% ipython --no-banner

In [1]: import numpy as np

In [2]: np.set_printoptions(precision=1, suppress=True, linewidth=140)

In [3]: rng = np.random.default_rng(4896)

In [4]: W0 = np.array([[0, 3, 0, 3, 3, 0, 1, -1, -2, -3, -2, 2, 2],
   ...:     [1, 0, -3, -1, -3, -2, -1, 3, -1, 1, 1, -3, -2],
   ...:     [0, 1, -3, 1, 1, -3, -2, 2, 2, -1, -2, 2, -3],
   ...:     [-1, -2, -3, -3, -1, -2, 2, 2, 1, 0, 3, -3, 3],
   ...:     [2, 2, 3, 3, 2, -2, -3, 2, 2, -2, -3, 3, -3],
   ...:     [-3, -1, 3, -2, 2, -1, 1, 3, 1, -2, 3, 1, -1],
   ...:     [-1, -2, -2, 2, -1, -1, 1, 1, -2, 2, -2, 2, 0]]) * (rng.random((7, 13)) < 0.3)

In [5]: print(W0)
[[ 0  0  0  0  0  0  0  0 -2  0 -2  0  0]
 [ 0  0  0  0  0  0 -1  0  0  0  1  0  0]
 [ 0  0 -3  0  0  0  0  0  2  0 -2  0  0]
 [ 0  0  0 -3  0  0  0  0  0  0  0  0  3]
 [ 0  0  0  0  0  0  0  0  0  0  0  0 -3]
 [-3  0  0 -2  2 -1  0  3  0 -2  3  0 -1]
 [-1  0  0  0 -1  0  1  0  0  2 -2  0  0]]

In [6]: # column 11 repeats column 1

In [7]: w1 = np.array([[-1, 0],
   ...:     [-2, 1],
   ...:     [1, 0],
   ...:     [2, -1],
   ...:     [-2, 0],
   ...:     [-1, 1],
   ...:     [-2, -2],
   ...:     [-1, 0],
   ...:     [1, 2],
   ...:     [1, 0],
   ...:     [-1, -1],
   ...:     [2, 0],
   ...:     [-2, 0]])

In [8]: coef = np.array([0, -9])

In [9]: act = np.maximum(W0 @ w1 + coef, 0)

In [10]: print(act)
[[0 0]
 [1 0]
 [1 0]
 [0 0]
 [6 0]
 [0 0]
 [5 0]]

In [11]: print((act > 0).mean(axis=0))
[0.6 0. ]

In [12]: print(np.linalg.matrix_rank(act))
1

In [13]: basis = np.array([[-3, 5], [3, 2]])

In [14]: print(w1 @ basis)
[[  3  -5]
 [  9  -8]
 [ -3   5]
 [ -9   8]
 [  6 -10]
 [  6  -3]
 [  0 -14]
 [  3  -5]
 [  3   9]
 [ -3   5]
 [  0  -7]
 [ -6  10]
 [  6 -10]]

In [15]: print((act @ basis).round(6).argmax(axis=1))
[0 1 1 0 1 0 1]

In [16]: print(np.linalg.matrix_rank(act, rtol=0.1))
1

In [17]: print(round(np.linalg.norm(act, 2) / np.linalg.norm(act), 1))
1.0

In [18]: feats = np.load("w.npy")

In [19]: print(feats)
[[ 5  2  5  5  1  2  0  0  1  3  1  0]
 [ 3  2  2  3  4  1  2  0  3  5  1  2]
 [ 5  3  2  1  1  4  0  1  1  0  2  4]
 [ 4  2  3  4  5  4  1  5  3  1  1  3]
 [ 0  4  5  5  1  5  4  4  4  3  4  4]
 [ 5  4  1  4  1  5  5  4  3  5  3  3]
 [ 5  0  4  4  0  0  1  0  1  2  0  5]
 [14  8 11 14 13  5  6  0 10 18  4  6]]

In [20]: print(np.linalg.matrix_rank(feats, rtol=0.1))
5

In [21]: print([round(float(x), 1) for x in np.linalg.svd(feats, compute_uv=False)[:3]])
[43.0, 11.3, 7.5]

In [22]: def softmax(z):
    ...:     e = np.exp(z - z.max(axis=-1, keepdims=True))
    ...:     return e / e.sum(axis=-1, keepdims=True)
    ...: 

In [23]: print(np.round(softmax(10 * feats[2]), 1) + 0)
[1. 0. 0. 0. 0. 0. 0. 0. 0. 0. 0. 0.]

In [24]: print(np.round(softmax(feats[2]), 1) + 0)
[0.5 0.1 0.  0.  0.  0.2 0.  0.  0.  0.  0.  0.2]

In [25]: S = feats @ feats.T / np.sqrt(12)

In [26]: print(np.round(softmax(S + np.triu(np.full(S.shape, -np.inf), 1)), 1) + 0)
[[1.  0.  0.  0.  0.  0.  0.  0. ]
 [0.  1.  0.  0.  0.  0.  0.  0. ]
 [0.  0.  1.  0.  0.  0.  0.  0. ]
 [0.  0.  0.  1.  0.  0.  0.  0. ]
 [0.  0.  0.  0.  1.  0.  0.  0. ]
 [0.  0.  0.  0.  0.  1.  0.  0. ]
 [0.  0.  0.  0.  0.  0.1 0.9 0. ]
 [0.  0.  0.  0.  0.  0.  0.  1. ]]

In [27]: print(np.round(softmax(S), 1) + 0)
[[0. 0. 0. 0. 0. 0. 0. 1.]
 [0. 0. 0. 0. 0. 0. 0. 1.]
 [0. 0. 0. 0. 0. 0. 0. 1.]
 [0. 0. 0. 0. 0. 0. 0. 1.]
 [0. 0. 0. 0. 0. 0. 0. 1.]
 [0. 0. 0. 0. 0. 0. 0. 1.]
 [0. 0. 0. 0. 0. 0. 0. 1.]
 [0. 0. 0. 0. 0. 0. 0. 1.]]

In [28]: print(np.round(softmax(S)[2] @ feats, 1) + 0)
[14.  8. 11. 14. 13.  5.  6.  0. 10. 18.  4.  6.]

In [29]: basis = np.array([[1, 5, 0, 2, 1, 1, 1, 3, 2, 5, 0, 3, 1, 0, 1],
    ...:     [4, 1, 5, 0, 2, 4, 0, 0, 4, 1, 2, 2, 4, 4, 1]])

In [30]: X = np.repeat(basis, 15 // 2, axis=0)

In [31]: X = X + 0.3 * rng.normal(size=X.shape)

In [32]: print(X.round(1) + 0)
[[ 0.7  5.4 -0.1  1.8  1.   0.8  1.2  2.7  1.6  4.9 -0.4  3.   1.1 -0.2  1.2]
 [ 0.8  5.2  0.2  1.6  1.   0.3  1.6  3.5  1.6  5.2 -0.4  3.   0.7  0.2  0.7]
 [ 0.9  5.3  0.2  1.9  1.   0.9  0.5  3.3  2.1  5.5 -0.4  3.6  0.7  0.1  0.9]
 [ 0.8  4.7 -0.1  2.1  1.   1.1  0.8  3.2  2.   5.   0.3  2.9  1.   0.1  1. ]
 [ 0.4  5.1 -0.1  2.3  1.4  0.9  0.8  2.7  2.4  5.1  0.3  3.1  1.2  0.3  0.9]
 [ 0.8  4.9  0.1  2.1  0.6  1.3  0.7  2.9  1.9  5.   0.3  3.1  1.2 -0.2  0.6]
 [ 1.5  5.4  0.5  1.9  1.   0.9  0.9  3.2  2.   4.8  0.7  2.9  0.7 -0.2  0.6]
 [ 3.9  1.2  5.  -0.4  2.4  3.7  0.  -0.1  4.7  1.1  1.7  1.9  3.8  3.6  0.9]
 [ 3.8  1.   4.9 -0.2  2.   3.3  0.1  0.4  4.5  1.2  1.7  2.3  4.3  3.7  1.2]
 [ 3.8  1.4  5.3  0.5  2.2  4.   0.6  0.   4.3  0.8  1.9  2.2  4.1  4.2  0.9]
 [ 4.2  1.2  4.8 -0.1  2.1  4.3 -0.1  0.2  4.3  1.2  2.1  2.1  4.3  4.   1.3]
 [ 4.3  1.1  5.4 -0.1  1.8  4.  -0.5  0.   4.2  0.8  2.3  1.6  4.2  3.7  1. ]
 [ 4.   0.7  5.6  0.2  1.9  3.7  0.3  0.1  4.1  1.9  2.3  2.3  3.9  4.   0.8]
 [ 4.   0.8  5.1  0.2  2.   3.9  0.3  0.1  3.9  1.   1.6  1.7  3.9  4.3  1.3]]

In [33]: A2 = np.array([[0, 3, 1],
    ...:     [4, 7, 8],
    ...:     [6, 2, 5],
    ...:     [4, 6, 2],
    ...:     [2, 1, 5],
    ...:     [4, 7, 4],
    ...:     [9, 8, 0],
    ...:     [2, 8, 6],
    ...:     [1, 0, 1],
    ...:     [4, 6, 7],
    ...:     [2, 3, 8],
    ...:     [6, 9, 8]])

In [34]: print(np.einsum("ik,kj->ji", feats, A2))
[[ 83  99  77 114 180 160  88 380]
 [105 123 125 173 234 243 112 474]
 [ 99 121 117 156 205 185  88 462]]

In [35]: print(feats @ A2)
[[ 83 105  99]
 [ 99 123 121]
 [ 77 125 117]
 [114 173 156]
 [180 234 205]
 [160 243 185]
 [ 88 112  88]
 [380 474 462]]

In [36]: print(np.linalg.matrix_rank(np.vstack([feats, A2.T])))
10

In [37]: left, sig, Vt = np.linalg.svd(feats)

In [38]: vecs = Vt[:(sig > 1e-8).sum()]

In [39]: vec = feats[0] + 2 * feats[3] + rng.integers(2) * np.eye(12)[5]

In [40]: print(vec)
[13.  6. 11. 13. 11. 11.  2. 10.  7.  5.  3.  6.]

In [41]: print(np.round(np.linalg.norm(vec - vecs.T @ vecs @ vec), 1))
0.7

In [42]: print(np.diag(vecs.T @ vecs))
[0.9 0.4 0.7 0.5 0.9 0.5 0.5 0.7 0.2 0.6 0.3 0.9]

In [43]: print(np.round(vecs.T @ vecs, 1) + 0)
[[ 0.9  0.  -0.1  0.1  0.   0.1 -0.1  0.  -0.1  0.1 -0.1  0.1]
 [ 0.   0.4  0.  -0.1  0.   0.3  0.  -0.1  0.1  0.1  0.3  0. ]
 [-0.1  0.   0.7  0.4  0.   0.  -0.2 -0.1  0.1 -0.1  0.1  0.1]
 [ 0.1 -0.1  0.4  0.5  0.   0.   0.1  0.2  0.   0.2 -0.1 -0.1]
 [ 0.   0.   0.   0.   0.9  0.  -0.2  0.1  0.3  0.1 -0.1  0. ]
 [ 0.1  0.3  0.   0.   0.   0.5  0.   0.2  0.  -0.1  0.3 -0.1]
 [-0.1  0.  -0.2  0.1 -0.2  0.   0.5  0.2  0.1  0.3  0.1  0.1]
 [ 0.  -0.1 -0.1  0.2  0.1  0.2  0.2  0.7  0.1 -0.2 -0.1  0. ]
 [-0.1  0.1  0.1  0.   0.3  0.   0.1  0.1  0.2  0.2  0.1  0.1]
 [ 0.1  0.1 -0.1  0.2  0.1 -0.1  0.3 -0.2  0.2  0.6  0.  -0.1]
 [-0.1  0.3  0.1 -0.1 -0.1  0.3  0.1 -0.1  0.1  0.   0.3  0. ]
 [ 0.1  0.   0.1 -0.1  0.  -0.1  0.1  0.   0.1 -0.1  0.   0.9]]

In [44]: A2 = feats + rng.integers(-2, 3, (8, 7)) @ rng.integers(-2, 3, (7, 12))

In [45]: print(A2)
[[  5  -3   8   9   0  -1  -2  -3   2   7   1   3]
 [  4   0 -11   7 -10   3   6   3   5  -6   9  -3]
 [  3  12   3  -3   4  11  -1   8   7 -10  11  -2]
 [ -2   3  -7  17   3   3   0   3   6   0  12  10]
 [ -5   6  -4  13  -1   7   6   1   8   0  14   9]
 [  7  11   6   1   2   9   5  13   3  -4   5  -5]
 [  9 -12  12  10 -10  -4  -1  -2   5   2   2   3]
 [ 17   3   9  17  10   3  12  -6   2  22  -5  12]]

In [46]: print(np.abs(A2 - feats).sum(axis=1))
[29 69 65 58 55 50 56 57]

In [47]: print(A2 - feats)
[[  0  -5   3   4  -1  -3  -2  -3   1   4   0   3]
 [  1  -2 -13   4 -14   2   4   3   2 -11   8  -5]
 [ -2   9   1  -4   3   7  -1   7   6 -10   9  -6]
 [ -6   1 -10  13  -2  -1  -1  -2   3  -1  11   7]
 [ -5   2  -9   8  -2   2   2  -3   4  -3  10   5]
 [  2   7   5  -3   1   4   0   9   0  -9   2  -8]
 [  4 -12   8   6 -10  -4  -2  -2   4   0   2  -2]
 [  3  -5  -2   3  -3  -2   6  -6  -8   4  -9   6]]

In [48]: rank = np.linalg.matrix_rank(feats)

In [49]: print(rank)
7

In [50]: null = np.linalg.svd(feats)[2][rank:].T

In [51]: print(np.linalg.matrix_rank(feats.T @ feats), np.linalg.matrix_rank(feats @ feats.T))
7 7

In [52]: print(null.shape)
(12, 5)

In [53]: print([int(np.linalg.matrix_rank(feats[:i])) for i in range(1, len(feats) + 1)])
[1, 2, 3, 4, 5, 6, 7, 7]

In [54]: print([int(np.linalg.matrix_rank(np.delete(feats, i, axis=0))) for i in range(8)])
[7, 7, 6, 6, 6, 6, 6, 7]

In [55]: mat = np.loadtxt("m.csv", delimiter=",")

In [56]: print(mat)
[[ 3.  0.  0.  0.  0.  0.  0.  0.  0.  0.  0.  0.]
 [ 0. -3.  0.  0.  0.  0.  0.  0.  0.  0.  0.  0.]
 [ 0.  0. -1.  0.  0.  0.  0.  0.  0.  0.  0.  0.]
 [ 0.  0.  0.  1.  0.  0.  0.  0.  0.  0.  0.  0.]
 [ 0.  0.  0.  0. -2.  0.  0.  0.  0.  0.  0.  0.]
 [ 0.  0.  0.  0.  0.  1.  0.  0.  0.  0.  0.  0.]
 [ 0.  0.  0.  0.  0.  0.  2.  0.  0.  0.  0.  0.]
 [ 0.  0.  0.  0.  0.  0.  0.  0.  0.  0.  0.  0.]
 [ 0.  0.  0.  0.  0.  0.  0.  0. -2.  0.  0.  0.]
 [ 0.  0.  0.  0.  0.  0.  0.  0.  0. -3.  0.  0.]
 [ 0.  0.  0.  0.  0.  0.  0.  0.  0.  0.  1.  0.]
 [ 0.  0.  0.  0.  0.  0.  0.  0.  0.  0.  0.  2.]]

In [57]: print(np.flatnonzero(np.linalg.matrix_power((mat != 0) + (mat.T != 0) + np.eye(12), 12)[9]))
[9]

In [58]: print((np.linalg.matrix_power((mat != 0) + (mat.T != 0) + np.eye(12), 12) > 0).astype(int))
[[1 0 0 0 0 0 0 0 0 0 0 0]
 [0 1 0 0 0 0 0 0 0 0 0 0]
 [0 0 1 0 0 0 0 0 0 0 0 0]
 [0 0 0 1 0 0 0 0 0 0 0 0]
 [0 0 0 0 1 0 0 0 0 0 0 0]
 [0 0 0 0 0 1 0 0 0 0 0 0]
 [0 0 0 0 0 0 1 0 0 0 0 0]
 [0 0 0 0 0 0 0 1 0 0 0 0]
 [0 0 0 0 0 0 0 0 1 0 0 0]
 [0 0 0 0 0 0 0 0 0 1 0 0]
 [0 0 0 0 0 0 0 0 0 0 1 0]
 [0 0 0 0 0 0 0 0 0 0 0 1]]

In [59]: print(mat @ mat)
[[9. 0. 0. 0. 0. 0. 0. 0. 0. 0. 0. 0.]
 [0. 9. 0. 0. 0. 0. 0. 0. 0. 0. 0. 0.]
 [0. 0. 1. 0. 0. 0. 0. 0. 0. 0. 0. 0.]
 [0. 0. 0. 1. 0. 0. 0. 0. 0. 0. 0. 0.]
 [0. 0. 0. 0. 4. 0. 0. 0. 0. 0. 0. 0.]
 [0. 0. 0. 0. 0. 1. 0. 0. 0. 0. 0. 0.]
 [0. 0. 0. 0. 0. 0. 4. 0. 0. 0. 0. 0.]
 [0. 0. 0. 0. 0. 0. 0. 0. 0. 0. 0. 0.]
 [0. 0. 0. 0. 0. 0. 0. 0. 4. 0. 0. 0.]
 [0. 0. 0. 0. 0. 0. 0. 0. 0. 9. 0. 0.]
 [0. 0. 0. 0. 0. 0. 0. 0. 0. 0. 1. 0.]
 [0. 0. 0. 0. 0. 0. 0. 0. 0. 0. 0. 4.]]

In [60]: print([round(float(x), 1) for x in np.linalg.svd(mat, compute_uv=False)[:3]])
[3.0, 3.0, 3.0]

In [61]: ev, vecs = np.linalg.eigh(mat)

In [62]: print(np.linalg.eigvalsh(mat @ mat))
[0. 1. 1. 1. 1. 4. 4. 4. 4. 9. 9. 9.]

In [63]: print(ev.sum(), np.trace(mat))
-1.0 -1.0

In [64]: print((ev > 1e-8).sum(), (ev < -1e-8).sum())
6 5

In [65]: print(vecs.T @ vecs)
[[1. 0. 0. 0. 0. 0. 0. 0. 0. 0. 0. 0.]
 [0. 1. 0. 0. 0. 0. 0. 0. 0. 0. 0. 0.]
 [0. 0. 1. 0. 0. 0. 0. 0. 0. 0. 0. 0.]
 [0. 0. 0. 1. 0. 0. 0. 0. 0. 0. 0. 0.]
 [0. 0. 0. 0. 1. 0. 0. 0. 0. 0. 0. 0.]
 [0. 0. 0. 0. 0. 1. 0. 0. 0. 0. 0. 0.]
 [0. 0. 0. 0. 0. 0. 1. 0. 0. 0. 0. 0.]
 [0. 0. 0. 0. 0. 0. 0. 1. 0. 0. 0. 0.]
 [0. 0. 0. 0. 0. 0. 0. 0. 1. 0. 0. 0.]
 [0. 0. 0. 0. 0. 0. 0. 0. 0. 1. 0. 0.]
 [0. 0. 0. 0. 0. 0. 0. 0. 0. 0. 1. 0.]
 [0. 0. 0. 0. 0. 0. 0. 0. 0. 0. 0. 1.]]

In [66]: print(np.abs(vecs[:, -1]))
[1. 0. 0. 0. 0. 0. 0. 0. 0. 0. 0. 0.]

In [67]: print(np.linalg.svd(mat, compute_uv=False))
[3. 3. 3. 2. 2. 2. 2. 1. 1. 1. 1. 0.]

In [68]: print(ev)
[-3. -3. -2. -2. -1.  0.  1.  1.  1.  2.  2.  3.]

In [69]: print(np.linalg.eigvalsh(mat + 2 * np.eye(12)))
[-1. -1.  0.  0.  1.  2.  3.  3.  3.  4.  4.  5.]

In [70]: print(vecs.T @ mat @ vecs)
[[-3.  0.  0.  0.  0.  0.  0.  0.  0.  0.  0.  0.]
 [ 0. -3.  0.  0.  0.  0.  0.  0.  0.  0.  0.  0.]
 [ 0.  0. -2.  0.  0.  0.  0.  0.  0.  0.  0.  0.]
 [ 0.  0.  0. -2.  0.  0.  0.  0.  0.  0.  0.  0.]
 [ 0.  0.  0.  0. -1.  0.  0.  0.  0.  0.  0.  0.]
 [ 0.  0.  0.  0.  0.  0.  0.  0.  0.  0.  0.  0.]
 [ 0.  0.  0.  0.  0.  0.  1.  0.  0.  0.  0.  0.]
 [ 0.  0.  0.  0.  0.  0.  0.  1.  0.  0.  0.  0.]
 [ 0.  0.  0.  0.  0.  0.  0.  0.  1.  0.  0.  0.]
 [ 0.  0.  0.  0.  0.  0.  0.  0.  0.  2.  0.  0.]
 [ 0.  0.  0.  0.  0.  0.  0.  0.  0.  0.  2.  0.]
 [ 0.  0.  0.  0.  0.  0.  0.  0.  0.  0.  0.  3.]]
